% ipython --no-banner

In [1]: import numpy as np

In [2]: np.set_printoptions(precision=3, suppress=True, linewidth=200)

In [3]: def rnd(a):
   ...:     return np.round(a, 3) + 0
   ...: 

In [4]: W0 = np.loadtxt("m.csv", delimiter=",")

In [5]: rnd(W0)
Out[5]: 
array([[ 1.   ,  0.   ,  0.   ,  0.   ,  0.   ,  0.   ,  0.   ],
       [ 0.   ,  0.866, -0.5  ,  0.   ,  0.   ,  0.   ,  0.   ],
       [ 0.   ,  0.5  ,  0.866,  0.   ,  0.   ,  0.   ,  0.   ],
       [ 0.   ,  0.   ,  0.   ,  1.   ,  0.   ,  0.   ,  0.   ],
       [ 0.   ,  0.   ,  0.   ,  0.   ,  1.   ,  0.   ,  0.   ],
       [ 0.   ,  0.   ,  0.   ,  0.   ,  0.   ,  1.   ,  0.   ],
       [ 0.   ,  0.   ,  0.   ,  0.   ,  0.   ,  0.   ,  1.   ]])

In [6]: # keeps lengths

In [7]: u = np.array([3, 4, -4, -1, -1, -1, 4])

In [8]: M2 = W0 + np.outer(u, np.eye(7)[1])

In [9]: rnd(np.linalg.det(M2) / np.linalg.det(W0)), rnd(1 + np.linalg.solve(W0, u)[1])
Out[9]: (np.float64(2.464), np.float64(2.464))

In [10]: np.linalg.matrix_rank(np.linalg.inv(M2) - np.linalg.inv(W0), tol=1e-8)
Out[10]: np.int64(1)

In [11]: rnd(np.linalg.pinv(W0))
Out[11]: 
array([[ 1.   ,  0.   ,  0.   ,  0.   ,  0.   ,  0.   ,  0.   ],
       [ 0.   ,  0.866,  0.5  ,  0.   ,  0.   ,  0.   ,  0.   ],
       [ 0.   , -0.5  ,  0.866,  0.   ,  0.   ,  0.   ,  0.   ],
       [ 0.   ,  0.   ,  0.   ,  1.   ,  0.   ,  0.   ,  0.   ],
       [ 0.   ,  0.   ,  0.   ,  0.   ,  1.   ,  0.   ,  0.   ],
       [ 0.   ,  0.   ,  0.   ,  0.   ,  0.   ,  1.   ,  0.   ],
       [ 0.   ,  0.   ,  0.   ,  0.   ,  0.   ,  0.   ,  1.   ]])

In [12]: rnd(W0 @ W0.T)
Out[12]: 
array([[1., 0., 0., 0., 0., 0., 0.],
       [0., 1., 0., 0., 0., 0., 0.],
       [0., 0., 1., 0., 0., 0., 0.],
       [0., 0., 0., 1., 0., 0., 0.],
       [0., 0., 0., 0., 1., 0., 0.],
       [0., 0., 0., 0., 0., 1., 0.],
       [0., 0., 0., 0., 0., 0., 1.]])

In [13]: rnd(np.linalg.norm(W0, axis=0))
Out[13]: array([1., 1., 1., 1., 1., 1., 1.])

In [14]: rnd(np.linalg.svd(W0, compute_uv=False))
Out[14]: array([1., 1., 1., 1., 1., 1., 1.])

In [15]: cov = W0.T @ W0

In [16]: (W0 @ W0.T).shape
Out[16]: (7, 7)

In [17]: np.linalg.matrix_rank(cov)
Out[17]: np.int64(7)

In [18]: rnd(np.linalg.svd(W0, compute_uv=False) ** 2)
Out[18]: array([1., 1., 1., 1., 1., 1., 1.])

In [19]: np.trace(cov), (W0 ** 2).sum()
Out[19]: (np.float64(7.0), np.float64(7.0))

In [20]: np.allclose(cov, cov.T)
Out[20]: True

In [21]: rng = np.random.default_rng(5959)

In [22]: z = rng.permutation(7)

In [23]: z
Out[23]: array([0, 6, 5, 4, 1, 2, 3])

In [24]: M2 = W0[z][:, z]

In [25]: rnd(np.sort(np.abs(np.linalg.eigvals(M2))))
Out[25]: array([1., 1., 1., 1., 1., 1., 1.])

In [26]: np.allclose(M2, W0)
Out[26]: False

In [27]: rnd(M2)
Out[27]: 
array([[ 1.   ,  0.   ,  0.   ,  0.   ,  0.   ,  0.   ,  0.   ],
       [ 0.   ,  1.   ,  0.   ,  0.   ,  0.   ,  0.   ,  0.   ],
       [ 0.   ,  0.   ,  1.   ,  0.   ,  0.   ,  0.   ,  0.   ],
       [ 0.   ,  0.   ,  0.   ,  1.   ,  0.   ,  0.   ,  0.   ],
       [ 0.   ,  0.   ,  0.   ,  0.   ,  0.866, -0.5  ,  0.   ],
       [ 0.   ,  0.   ,  0.   ,  0.   ,  0.5  ,  0.866,  0.   ],
       [ 0.   ,  0.   ,  0.   ,  0.   ,  0.   ,  0.   ,  1.   ]])

In [28]: np.flatnonzero(np.linalg.matrix_power((M2 != 0) + (M2.T != 0) + np.eye(7), 7)[3])
Out[28]: array([3])

In [29]: (M2 != 0).astype(int)
Out[29]: 
array([[1, 0, 0, 0, 0, 0, 0],
       [0, 1, 0, 0, 0, 0, 0],
       [0, 0, 1, 0, 0, 0, 0],
       [0, 0, 0, 1, 0, 0, 0],
       [0, 0, 0, 0, 1, 1, 0],
       [0, 0, 0, 0, 1, 1, 0],
       [0, 0, 0, 0, 0, 0, 1]])

In [30]: rnd(np.linalg.det(M2))
Out[30]: np.float64(1.0)

In [31]: rnd(M2 @ M2)
Out[31]: 
array([[ 1.   ,  0.   ,  0.   ,  0.   ,  0.   ,  0.   ,  0.   ],
       [ 0.   ,  1.   ,  0.   ,  0.   ,  0.   ,  0.   ,  0.   ],
       [ 0.   ,  0.   ,  1.   ,  0.   ,  0.   ,  0.   ,  0.   ],
       [ 0.   ,  0.   ,  0.   ,  1.   ,  0.   ,  0.   ,  0.   ],
       [ 0.   ,  0.   ,  0.   ,  0.   ,  0.5  , -0.866,  0.   ],
       [ 0.   ,  0.   ,  0.   ,  0.   ,  0.866,  0.5  ,  0.   ],
       [ 0.   ,  0.   ,  0.   ,  0.   ,  0.   ,  0.   ,  1.   ]])

In [32]: rnd(np.sort(np.linalg.eigvals(M2).real))
Out[32]: array([0.866, 0.866, 1.   , 1.   , 1.   , 1.   , 1.   ])

In [33]: X = np.loadtxt("x.csv", delimiter=",")

In [34]: X
Out[34]: 
array([[3., 5., 0., 0., 0.],
       [5., 0., 5., 0., 0.],
       [0., 5., 0., 5., 0.],
       [0., 0., 5., 1., 5.],
       [0., 0., 0., 5., 2.]])

In [35]: cov = X.T @ X

In [36]: (X @ X.T).shape
Out[36]: (5, 5)

In [37]: np.diag(cov)
Out[37]: array([34., 50., 50., 51., 29.])

In [38]: rnd(np.linalg.eigvalsh(cov)[::-1])
Out[38]: array([89.009, 65.291, 43.986, 13.063,  2.65 ])

In [39]: np.allclose(cov, cov.T)
Out[39]: True

In [40]: vals, evecs = np.linalg.eigh(X)

In [41]: x0 = np.array([3, 4, 5, 1, 2])

In [42]: x0 @ X @ x0
Out[42]: np.float64(426.0)

In [43]: np.abs(X).sum(axis=1).max(), rnd(np.abs(vals).max())
Out[43]: (np.float64(11.0), np.float64(9.434))

In [44]: rnd(x0 @ X @ x0 / (x0 @ x0)), rnd(vals[0]), rnd(vals[-1])
Out[44]: (np.float64(7.745), np.float64(-8.08), np.float64(9.434))

In [45]: vals, evecs = np.linalg.eigh(X)

In [46]: rnd(evecs.T @ evecs)
Out[46]: 
array([[1., 0., 0., 0., 0.],
       [0., 1., 0., 0., 0.],
       [0., 0., 1., 0., 0.],
       [0., 0., 0., 1., 0.],
       [0., 0., 0., 0., 1.]])

In [47]: rnd(np.linalg.eigvalsh(X @ X))
Out[47]: array([ 2.65 , 13.063, 43.986, 65.291, 89.009])

In [48]: rnd(np.linalg.eigvalsh(X + 3 * np.eye(5)))
Out[48]: array([-5.08 , -0.614,  4.628,  9.632, 12.434])

In [49]: rnd(vals)
Out[49]: array([-8.08 , -3.614,  1.628,  6.632,  9.434])

In [50]: rnd(vals.sum()), np.trace(X)
Out[50]: (np.float64(6.0), np.float64(6.0))

In [51]: rnd(evecs.T @ X @ evecs)
Out[51]: 
array([[-8.08 ,  0.   ,  0.   ,  0.   ,  0.   ],
       [ 0.   , -3.614,  0.   ,  0.   ,  0.   ],
       [ 0.   ,  0.   ,  1.628,  0.   ,  0.   ],
       [ 0.   ,  0.   ,  0.   ,  6.632,  0.   ],
       [ 0.   ,  0.   ,  0.   ,  0.   ,  9.434]])

In [52]: ang = np.radians(45)

In [53]: R = np.eye(5)

In [54]: R[0, 0] = R[4, 4] = np.cos(ang)

In [55]: R[0, 4], R[4, 0] = -np.sin(ang), np.sin(ang)

In [56]: rnd(R)
Out[56]: 
array([[ 0.707,  0.   ,  0.   ,  0.   , -0.707],
       [ 0.   ,  1.   ,  0.   ,  0.   ,  0.   ],
       [ 0.   ,  0.   ,  1.   ,  0.   ,  0.   ],
       [ 0.   ,  0.   ,  0.   ,  1.   ,  0.   ],
       [ 0.707,  0.   ,  0.   ,  0.   ,  0.707]])

In [57]: M2 = X @ R.T

In [58]: rnd(np.linalg.det(R)), rnd(np.trace(R))
Out[58]: (np.float64(1.0), np.float64(4.414))

In [59]: rnd(M2)
Out[59]: 
array([[ 2.121,  5.   ,  0.   ,  0.   ,  2.121],
       [ 3.536,  0.   ,  5.   ,  0.   ,  3.536],
       [ 0.   ,  5.   ,  0.   ,  5.   ,  0.   ],
       [-3.536,  0.   ,  5.   ,  1.   ,  3.536],
       [-1.414,  0.   ,  0.   ,  5.   ,  1.414]])

In [60]: rnd(np.linalg.svd(X, compute_uv=False)), rnd(np.linalg.svd(M2, compute_uv=False))
Out[60]: 
(array([9.434, 8.08 , 6.632, 3.614, 1.628]),
 array([9.434, 8.08 , 6.632, 3.614, 1.628]))

In [61]: rnd(np.abs(M2 - X).max(axis=0))
Out[61]: array([3.536, 0.   , 0.   , 0.   , 3.536])

In [62]: np.allclose(X @ X.T, M2 @ M2.T)
Out[62]: True

In [63]: np.allclose(M2 @ M2.T, M2.T @ M2)
Out[63]: False

In [64]: assert M2 == M2.T
ValueError: The truth value of an array with more than one element is ambiguous. Use a.any() or a.all()


In [65]: np.linalg.determinant(M2)
AttributeError: module 'numpy.linalg' has no attribute 'determinant'


In [66]: rnd(np.sort(np.abs(np.linalg.eigvals(M2))))
Out[66]: array([2.089, 3.702, 7.044, 7.044, 7.753])

In [67]: m1 = np.load("data.npy")

In [68]: m1
Out[68]: 
array([[ -6.836, -16.102,   3.834,   7.45 ,  -2.252,  -4.325],
       [ -8.786,  -1.139,  -5.833, -11.444,  11.843,  -4.033],
       [ -5.343, -16.432,   8.223,  -1.778,   5.149,  -2.04 ],
       [  3.648,  -6.463, -10.574, -10.804,  -7.705,   7.55 ],
       [ -4.005,  -8.853, -11.949,   5.393,   3.222, -11.106],
       [  6.445,   4.92 , -15.333,   7.144,  -0.82 ,  -6.888],
       [  1.308,  -3.672,   1.264,   0.72 ,   8.955,  17.392],
       [  9.806,  -3.477,  10.375, -11.952,   2.277,  -6.008],
       [ -5.079,  -8.43 ,   6.259,  -3.956,  -9.764, -12.369],
       [ -2.121,   9.876,  -0.852, -10.183, -11.415,  -7.952],
       [  7.258,  -8.453,  -7.473,  10.852,  -6.535,   7.717],
       [  4.475,  10.975,  -2.395, -10.151,  -0.641, -12.261],
       [ 12.208,  -7.588,   3.791,  10.226,   5.275,  -6.828],
       [ -4.907,   9.659,   2.855,  -1.888, -13.731,  -9.076],
       [  2.137,  17.346,  -0.881,   1.799,  -7.902,   5.301],
       [ 11.386,   8.871,  -0.9  ,  -3.966,   8.966,   9.733],
       [ -9.363,  -3.587, -15.444,   5.216,   1.872,   5.499],
       [  1.391,   4.809, -12.321,   6.743, -13.184,   1.957],
       [-13.832,   0.937,  -5.161,  12.16 ,   1.865,   5.459],
       [  5.387,   1.417,  11.072,   3.394,  15.305,   0.793],
       [ -5.549,   2.118,   2.255,  -5.138,  -0.039, -18.255],
       [ -3.318, -10.155, -12.515,  -1.294,   0.444,  11.285],
       [-16.93 ,  -0.012,  -4.909,   1.538,  -9.323,  -0.018],
       [-10.279,  -7.703,   5.474,  -8.662,  -1.929,  11.238],
       [  8.349,   2.788,  -6.125, -16.857,  -0.057,  -0.907],
       [  8.797,  15.799,   4.213,   2.519,   4.37 ,   5.46 ],
       [ -9.267,   4.783,  10.564,   3.492, -12.075,   4.653],
       [ -1.42 ,  -2.723,   8.809,   2.184,  -6.479,  16.316]])

In [69]: dist = np.linalg.norm(m1[:, None] - m1[None], axis=-1)

In [70]: np.unravel_index(dist.round(6).argmax(), dist.shape)
Out[70]: (np.int64(7), np.int64(18))

In [71]: np.linalg.matrix_rank(dist ** 2)
Out[71]: np.int64(8)

In [72]: dist.mean(axis=1).argmax()
Out[72]: np.int64(19)

In [73]: dist.shape
Out[73]: (28, 28)

In [74]: (dist + 1e9 * np.eye(28)).round(6).argmin(axis=1)
Out[74]: array([ 2, 20,  0, 21, 16, 17, 27, 24, 20, 13, 17,  9, 19,  9, 25, 25, 21,  5, 16, 12,  8, 16, 18, 27, 11, 15, 27, 23])

In [75]: dist[3].round(6).argsort(kind="stable")[:4]
Out[75]: array([ 3, 21, 24, 10])

In [76]: M = np.load("mat.npy")

In [77]: M
Out[77]: 
array([[ 2, -2, -3, -2, -3],
       [ 4,  0, -1,  0, -1],
       [ 4,  0, -1,  0, -1],
       [ 3, -1, -2, -1, -2],
       [ 2, -2, -3, -2, -3]])

In [78]: # looks like rank 2

In [79]: cov = M.T @ M

In [80]: (M @ M.T).shape
Out[80]: (5, 5)

In [81]: rnd(np.linalg.eigvalsh(cov)[::-1])
Out[81]: array([97.328, 17.672,  0.   ,  0.   ,  0.   ])

In [82]: np.diag(cov)
Out[82]: array([49,  9, 24,  9, 24])

In [83]: cov
Out[83]: 
array([[ 49, -11, -26, -11, -26],
       [-11,   9,  14,   9,  14],
       [-26,  14,  24,  14,  24],
       [-11,   9,  14,   9,  14],
       [-26,  14,  24,  14,  24]])

In [84]: Uu, s, vt = np.linalg.svd(M)

In [85]: evecs = vt[:(s > 1e-8).sum()]

In [86]: x0 = M[0] + -2 * M[2] + rng.integers(2) * np.eye(5)[1]

In [87]: x0
Out[87]: array([-6., -1., -1., -2., -1.])

In [88]: rnd(evecs.T @ evecs)
Out[88]: 
array([[ 0.953,  0.116, -0.093,  0.116, -0.093],
       [ 0.116,  0.209,  0.233,  0.209,  0.233],
       [-0.093,  0.233,  0.314,  0.233,  0.314],
       [ 0.116,  0.209,  0.233,  0.209,  0.233],
       [-0.093,  0.233,  0.314,  0.233,  0.314]])

In [89]: np.allclose(evecs.T @ evecs @ x0, x0)
Out[89]: False

In [90]: rnd(np.linalg.norm(x0 - evecs.T @ evecs @ x0))
Out[90]: np.float64(0.889)

In [91]: def softmax(z):
    ...:     e = np.exp(z - z.max(axis=-1, keepdims=True))
    ...:     return e / e.sum(axis=-1, keepdims=True)
    ...: 

In [92]: rnd(softmax(M[3] + 4))
Out[92]: array([0.952, 0.017, 0.006, 0.017, 0.006])

In [93]: rnd(softmax(M[3]))
Out[93]: array([0.952, 0.017, 0.006, 0.017, 0.006])

In [94]: scores = M @ M.T / np.sqrt(5)

In [95]: rnd(softmax(scores))
Out[95]: 
array([[0.493, 0.   , 0.   , 0.014, 0.493],
       [0.061, 0.365, 0.365, 0.149, 0.061],
       [0.061, 0.365, 0.365, 0.149, 0.061],
       [0.417, 0.028, 0.028, 0.109, 0.417],
       [0.493, 0.   , 0.   , 0.014, 0.493]])

In [96]: rnd(softmax(scores + np.triu(np.full(scores.shape, -np.inf), 1)))
Out[96]: 
array([[1.   , 0.   , 0.   , 0.   , 0.   ],
       [0.143, 0.857, 0.   , 0.   , 0.   ],
       [0.077, 0.461, 0.461, 0.   , 0.   ],
       [0.715, 0.049, 0.049, 0.187, 0.   ],
       [0.493, 0.   , 0.   , 0.014, 0.493]])

In [97]: M @ M
Out[97]: 
array([[-28,   4,  12,   4,  12],
       [  2,  -6,  -8,  -6,  -8],
       [  2,  -6,  -8,  -6,  -8],
       [-13,  -1,   2,  -1,   2],
       [-28,   4,  12,   4,  12]])

In [98]: (M - M.T) / 2
Out[98]: 
array([[ 0. , -3. , -3.5, -2.5, -2.5],
       [ 3. ,  0. , -0.5,  0.5,  0.5],
       [ 3.5,  0.5,  0. ,  1. ,  1. ],
       [ 2.5, -0.5, -1. ,  0. ,  0. ],
       [ 2.5, -0.5, -1. ,  0. ,  0. ]])

In [99]: rnd(np.abs(np.linalg.eigvals(M)).max())
Out[99]: np.float64(4.472)

In [100]: np.trace(M)
Out[100]: np.int64(-3)

In [101]: z = rng.permutation(5)

In [102]: z
Out[102]: array([1, 3, 0, 2, 4])

In [103]: M2 = M[z][:, z]

In [104]: M2
Out[104]: 
array([[ 0,  0,  4, -1, -1],
       [-1, -1,  3, -2, -2],
       [-2, -2,  2, -3, -3],
       [ 0,  0,  4, -1, -1],
       [-2, -2,  2, -3, -3]])

In [105]: rnd(np.linalg.det(M2)), rnd(np.linalg.det(M[z]))
Out[105]: (np.float64(0.0), np.float64(0.0))

In [106]: np.diag(M2)
Out[106]: array([ 0, -1,  2, -1, -3])

In [107]: rnd(np.sort(np.abs(np.linalg.eigvals(M2))))
Out[107]: array([0.   , 0.   , 0.   , 4.472, 4.472])

In [108]: J = np.maximum(np.array([[2],
     ...:     [-1],
     ...:     [-4],
     ...:     [9],
     ...:     [6],
     ...:     [-2],
     ...:     [6],
     ...:     [1],
     ...:     [-8],
     ...:     [1],
     ...:     [-3],
     ...:     [5],
     ...:     [-1],
     ...:     [-6],
     ...:     [1]]) @ np.array([[1, 0, 2, -4, 1, 2, 5, 0, -1]]) + np.array([3, 7, 7, 1, 2, 5, 8, 9, 0]), 0)

In [109]: J
Out[109]: 
array([[ 5,  7, 11,  0,  4,  9, 18,  9,  0],
       [ 2,  7,  5,  5,  1,  3,  3,  9,  1],
       [ 0,  7,  0, 17,  0,  0,  0,  9,  4],
       [12,  7, 25,  0, 11, 23, 53,  9,  0],
       [ 9,  7, 19,  0,  8, 17, 38,  9,  0],
       [ 1,  7,  3,  9,  0,  1,  0,  9,  2],
       [ 9,  7, 19,  0,  8, 17, 38,  9,  0],
       [ 4,  7,  9,  0,  3,  7, 13,  9,  0],
       [ 0,  7,  0, 33,  0,  0,  0,  9,  8],
       [ 4,  7,  9,  0,  3,  7, 13,  9,  0],
       [ 0,  7,  1, 13,  0,  0,  0,  9,  3],
       [ 8,  7, 17,  0,  7, 15, 33,  9,  0],
       [ 2,  7,  5,  5,  1,  3,  3,  9,  1],
       [ 0,  7,  0, 25,  0,  0,  0,  9,  6],
       [ 4,  7,  9,  0,  3,  7, 13,  9,  0]])

In [110]: # rows and columns are dependent

In [111]: np.zeros(15, 9)
TypeError: Cannot interpret '9' as a data type


In [112]: rnd(np.linalg.norm(J))
Out[112]: np.float64(128.269)

In [113]: np.count_nonzero(J)
Out[113]: np.int64(98)

In [114]: J.shape
Out[114]: (15, 9)

In [115]: np.abs(J).max()
Out[115]: np.int64(53)

In [116]: rnd(J.mean(axis=0))
Out[116]: array([ 4.   ,  7.   ,  8.8  ,  7.133,  3.267,  7.267, 15.   ,  9.   ,  1.667])

In [117]: np.diff(J, axis=0)
Out[117]: 
array([[ -3,   0,  -6,   5,  -3,  -6, -15,   0,   1],
       [ -2,   0,  -5,  12,  -1,  -3,  -3,   0,   3],
       [ 12,   0,  25, -17,  11,  23,  53,   0,  -4],
       [ -3,   0,  -6,   0,  -3,  -6, -15,   0,   0],
       [ -8,   0, -16,   9,  -8, -16, -38,   0,   2],
       [  8,   0,  16,  -9,   8,  16,  38,   0,  -2],
       [ -5,   0, -10,   0,  -5, -10, -25,   0,   0],
       [ -4,   0,  -9,  33,  -3,  -7, -13,   0,   8],
       [  4,   0,   9, -33,   3,   7,  13,   0,  -8],
       [ -4,   0,  -8,  13,  -3,  -7, -13,   0,   3],
       [  8,   0,  16, -13,   7,  15,  33,   0,  -3],
       [ -6,   0, -12,   5,  -6, -12, -30,   0,   1],
       [ -2,   0,  -5,  20,  -1,  -3,  -3,   0,   5],
       [  4,   0,   9, -25,   3,   7,  13,   0,  -6]])

In [118]: np.linalg.matrix_rank(J)
Out[118]: np.int64(7)
